$ python3 -q
>>> import numpy as np
>>> np.set_printoptions(precision=2, suppress=True, linewidth=200)
>>> data = np.array([[2, 0, 0], [0, 0, 0], [0, 0, -1]])
>>> # triangular: eigenvalues sit on the diagonal
>>> print(np.prod(np.diag(data)), np.round(np.linalg.det(data), 2))
0 0.0
>>> print(data @ data)
[[4 0 0]
 [0 0 0]
 [0 0 1]]
>>> print(np.linalg.matrix_power(data - np.diag(np.diag(data)), 3))
[[0 0 0]
 [0 0 0]
 [0 0 0]]
>>> print(np.sort(np.linalg.eigvals(data)))
[-1.  0.  2.]
>>> print(data @ data)
[[4 0 0]
 [0 0 0]
 [0 0 1]]
>>> print((np.linalg.matrix_power((data != 0) + (data.T != 0) + np.eye(3), 3) > 0).astype(int))
[[1 0 0]
 [0 1 0]
 [0 0 1]]
>>> print((data != 0).astype(int))
[[1 0 0]
 [0 0 0]
 [0 0 1]]
>>> print(np.sort(np.linalg.eigvals(data).real))
[-1.  0.  2.]
>>> print(np.linalg.norm(data, axis=0))
[2. 0. 1.]
>>> print(data.T @ data)
[[4 0 0]
 [0 0 0]
 [0 0 1]]
>>> print(data @ data.T)
[[4 0 0]
 [0 0 0]
 [0 0 1]]
>>> print(data[:, 2] @ data[:, 0])
0
>>> print(np.allclose(data, data.T))
True
>>> data.inv()
Traceback (most recent call last):
  File "<python-input-17>", line 1, in <module>
    data.inv()
    ^^^^^^^^
AttributeError: 'numpy.ndarray' object has no attribute 'inv'
>>> M = np.load("out17.npy")
>>> print(M)
[[ 9 -6  9 -6 -3]
 [-9  6 -9  6  3]
 [-3  2 -3  2  1]
 [-6  4 -6  4  2]
 [-6  4 -6  4  2]
 [ 6 -4  6 -4 -2]]
>>> # columns 0 and 2 are equal
>>> print([round(float(np.linalg.det(data[:i, :i])), 2) + 0 for i in range(1, 4)])
[2.0, 0.0, 0.0]
>>> print(np.round(np.linalg.eigvalsh(data).min(), 2))
-1.0
>>> def softmax(z):
...     e = np.exp(z - z.max(axis=-1, keepdims=True))
...     return e / e.sum(axis=-1, keepdims=True)
... 
>>> print(np.round(softmax(10 * M[0]), 2) + 0)
[0.5 0.  0.5 0.  0. ]
>>> att = M @ M.T / np.sqrt(5)
>>> print(softmax(att)[0] @ M)
[ 9. -6.  9. -6. -3.]
>>> print(np.round(softmax(att + np.triu(np.full(att.shape, -np.inf), 1)), 2) + 0)
[[1. 0. 0. 0. 0. 0.]
 [0. 1. 0. 0. 0. 0.]
 [0. 1. 0. 0. 0. 0.]
 [0. 1. 0. 0. 0. 0.]
 [0. 1. 0. 0. 0. 0.]
 [1. 0. 0. 0. 0. 0.]]
>>> print(softmax(att).round(6).argmax(axis=1))
[0 1 1 1 1 0]
>>> print(np.linalg.lstsq(data[:-1].T, data[-1])[2])
1
>>> print(round(float(np.trace(np.linalg.pinv(data) @ data)), 2))
2.0
>>> other = np.array([[-2, 0], [3, 2]])
>>> feats = np.tile(other, (2, 2))
>>> print(feats)
[[-2  0 -2  0]
 [ 3  2  3  2]
 [-2  0 -2  0]
 [ 3  2  3  2]]
>>> x = np.array([1, 1, -2, 1])
>>> a = np.maximum(feats @ x, 0)
>>> print(np.flatnonzero(a > 1e-9))
[0 1 2 3]
>>> print(np.maximum(feats @ x, 0) - np.maximum(-feats @ x, 0))
[2 1 2 1]
>>> hat = np.triu(np.array([[3, 3, 0, 1], [3, 2, 2, 3], [3, 1, 3, 2], [0, 3, 1, 0]]), 1) + np.eye(4)
>>> other = hat @ feats @ np.linalg.inv(hat)
>>> print(other)
[[ 10. -22.  54. -44.]
 [  8. -16.  40. -32.]
 [  4.  -8.  20. -16.]
 [  3.  -7.  17. -14.]]
>>> print(hat @ feats - feats @ hat)
[[ 12.  14.  12.  14.]
 [  5.  -3.   1.  -9.]
 [  6.  10.   6.  10.]
 [  0.  -9.  -4. -15.]]
>>> print(np.linalg.matrix_rank(other))
2
>>> print(np.trace(other), np.trace(feats))
0.0 0
>>> print(np.linalg.cond(other) > 100)
True
>>> arr = np.load("data.npy")
>>> print(arr)
[[0.5  0.5  0.   0.   0.  ]
 [0.   1.   0.   0.   0.  ]
 [0.   0.   1.   0.   0.  ]
 [0.25 0.25 0.25 0.25 0.  ]
 [0.   0.   0.33 0.   0.67]]
>>> # row-stochastic, so 1 is an eigenvalue
>>> U, s, Vh = np.linalg.svd(data)
>>> print(s)
[2. 1. 0.]
>>> other = U[:, :2] @ np.diag(s[:2]) @ Vh[:2]
>>> print(round(np.linalg.norm(data - other, 2), 2), s[2])
0.0 0.0
>>> print(np.abs(data - other).max())
0.0
>>> print(np.linalg.matrix_rank(data, rtol=0.05))
2
>>> O, evecs = np.linalg.qr(arr[:, :3])[0], np.linalg.qr(arr[:, 3:])[0]
>>> s = np.linalg.svd(O.T @ evecs, compute_uv=False)
>>> print(s)
[0.5  0.27]
>>> print((s > 0.9).sum())
0
>>> J = np.load("sample2.npy")
>>> print(J)
[[ 0.3 -1.4  0.1 -0.3 -0.6]
 [-0.6 -0.7 -0.2 -0.9 -0.5]
 [ 0.5  0.3 -0.4 -0.5  0.8]
 [ 1.  -0.2 -1.2 -0.7  1.1]
 [ 0.3  0.5 -0.5 -1.  -0.2]
 [ 0.8  0.1  0.3  0.  -0.4]]
>>> print(np.round(softmax(10 * J[0]), 2) + 0)
[0.88 0.   0.12 0.   0.  ]
>>> print(softmax(J[0]))
[0.34 0.06 0.28 0.19 0.14]
>>> print(softmax(J[0] + 2))
[0.34 0.06 0.28 0.19 0.14]
>>> att = J @ J.T / np.sqrt(5)
>>> print(softmax(att + np.triu(np.full(att.shape, -np.inf), 1)))
[[1.   0.   0.   0.   0.   0.  ]
 [0.43 0.57 0.   0.   0.   0.  ]
 [0.22 0.24 0.54 0.   0.   0.  ]
 [0.09 0.09 0.24 0.59 0.   0.  ]
 [0.12 0.17 0.19 0.24 0.28 0.  ]
 [0.18 0.13 0.15 0.15 0.17 0.23]]
>>> print(softmax(att))
[[0.35 0.21 0.09 0.11 0.1  0.14]
 [0.23 0.29 0.1  0.12 0.16 0.1 ]
 [0.09 0.1  0.22 0.31 0.17 0.12]
 [0.07 0.07 0.19 0.47 0.13 0.07]
 [0.1  0.15 0.17 0.21 0.24 0.13]
 [0.18 0.13 0.15 0.15 0.17 0.23]]
>>> print(softmax(att).round(6).argmax(axis=1))
[0 1 3 3 4 5]
>>> hat = J @ np.linalg.solve(J.T @ J, J.T)
>>> print(np.trace(hat))
5.0
>>> print(np.allclose(hat @ hat, hat))
True
>>> print(hat @ J[:, 2])
[ 0.1 -0.2 -0.4 -1.2 -0.5  0.3]
>>> print(hat)
[[ 0.8   0.23 -0.08  0.11 -0.18  0.23]
 [ 0.23  0.73  0.09 -0.12  0.22 -0.27]
 [-0.08  0.09  0.97  0.04 -0.07  0.09]
 [ 0.11 -0.12  0.04  0.94  0.1  -0.12]
 [-0.18  0.22 -0.07  0.1   0.83  0.22]
 [ 0.23 -0.27  0.09 -0.12  0.22  0.73]]
>>> print(np.linalg.matrix_rank(np.eye(6) - hat))
1
>>> print(np.round(np.linalg.eigvalsh(hat), 2) + 0)
[0. 1. 1. 1. 1. 1.]
>>> print(np.diag(hat))
[0.8  0.73 0.97 0.94 0.83 0.73]
>>> U, s, Vh = np.linalg.svd(hat)
>>> evecs = Vh[:(s > 1e-8).sum()]
>>> rng = np.random.default_rng(8172)
>>> x = hat[0] + 2 * hat[1] + rng.integers(2) * np.eye(6)[3]
>>> print(x)
[ 1.26  1.69  0.11  0.86  0.25 -0.31]
>>> print(np.allclose(evecs.T @ evecs @ x, x))
False
>>> print(np.round(np.linalg.norm(x - evecs.T @ evecs @ x), 2))
0.24
>>> print(np.linalg.matrix_rank(np.vstack([hat, x])))
6
>>> G = J.T @ J
>>> print(np.linalg.eigvalsh(G)[::-1])
[5.95 3.69 1.64 1.19 0.09]
>>> print(np.allclose(G, G.T))
True
>>> print((J @ J.T).shape)
(6, 6)
>>> print(np.linalg.matrix_rank(G))
5
>>> E = np.array([[0, 2, 1, 2, 0, 2, 2, 0],
...     [0, 0, 2, 1, 2, 0, 2, 2],
...     [2, 0, 0, 2, 1, 2, 0, 2],
...     [2, 2, 0, 0, 2, 1, 2, 0],
...     [0, 2, 2, 0, 0, 2, 1, 2],
...     [2, 0, 2, 2, 0, 0, 2, 1],
...     [1, 2, 0, 2, 2, 0, 0, 2],
...     [2, 1, 2, 0, 2, 2, 0, 0]])
>>> x = np.array([0, 0, 1, 1, 0, 3, 2, 0])
>>> a = np.maximum(E @ x, 0)
>>> print(np.tanh(E @ x))
[1.   1.   1.   1.   1.   1.   0.96 1.  ]
>>> print(a)
[13  7  8  7 10  8  2  8]
>>> W0 = np.array([[3, -15, 0],
...     [1, -5, 0],
...     [3, -15, 0],
...     [2, -10, 0],
...     [3, -15, 0],
...     [3, -15, 0],
...     [1, -5, 0]])
>>> # null space of dimension 2
>>> other = W0 / np.linalg.norm(W0, axis=1)
Traceback (most recent call last):
  File "<python-input-95>", line 1, in <module>
    other = W0 / np.linalg.norm(W0, axis=1)
            ~~~^~~~~~~~~~~~~~~~~~~~~~~~~~~~
ValueError: operands could not be broadcast together with shapes (7,3) (7,) 
>>> other = W0 / np.linalg.norm(W0, axis=1, keepdims=True)
>>> G = other @ other.T
>>> print(np.linalg.norm(other, axis=1))
[1. 1. 1. 1. 1. 1. 1.]
>>> print((G - 2 * np.eye(7)).round(6).argmax(axis=1))
[1 0 0 0 0 0 0]
>>> other = W0 + rng.integers(-2, 3, (7, 1)) @ rng.integers(-2, 3, (1, 3))
>>> print(other)
[[  7 -15   2]
 [  5  -5   2]
 [  3 -15   0]
 [  6 -10   2]
 [  3 -15   0]
 [  7 -15   2]
 [  1  -5   0]]
>>> print(np.round(np.linalg.svd(other - W0, compute_uv=False), 2) + 0)
[8.94 0.   0.  ]
>>> print(np.abs(other - W0).sum(axis=1))
[6 6 0 6 0 6 0]
>>> print(np.linalg.matrix_rank(other - W0, tol=1e-8))
1
>>> print(other - W0)
[[4 0 2]
 [4 0 2]
 [0 0 0]
 [4 0 2]
 [0 0 0]
 [4 0 2]
 [0 0 0]]
>>> other = W0 / np.sqrt((W0 ** 2).mean(axis=1, keepdims=True))
>>> print(np.linalg.matrix_rank(W0 - W0.mean(axis=1, keepdims=True)))
1
>>> print(W0 - W0.mean(axis=1, keepdims=True))
[[  7.   -11.     4.  ]
 [  2.33  -3.67   1.33]
 [  7.   -11.     4.  ]
 [  4.67  -7.33   2.67]
 [  7.   -11.     4.  ]
 [  7.   -11.     4.  ]
 [  2.33  -3.67   1.33]]
>>> rank = np.linalg.matrix_rank(W0)
>>> print(rank)
1
>>> N = np.linalg.svd(W0)[2][rank:].T
>>> print([int(np.linalg.matrix_rank(W0[:, :j + 1])) for j in range(3)])
[1, 1, 1]
>>> print([int(np.linalg.matrix_rank(W0[:i])) for i in range(1, len(W0) + 1)])
[1, 1, 1, 1, 1, 1, 1]
>>> print(np.linalg.matrix_rank(W0.T @ W0), np.linalg.matrix_rank(W0 @ W0.T))
1 1
>>> print(N @ N.T)
[[0.96 0.19 0.  ]
 [0.19 0.04 0.  ]
 [0.   0.   1.  ]]
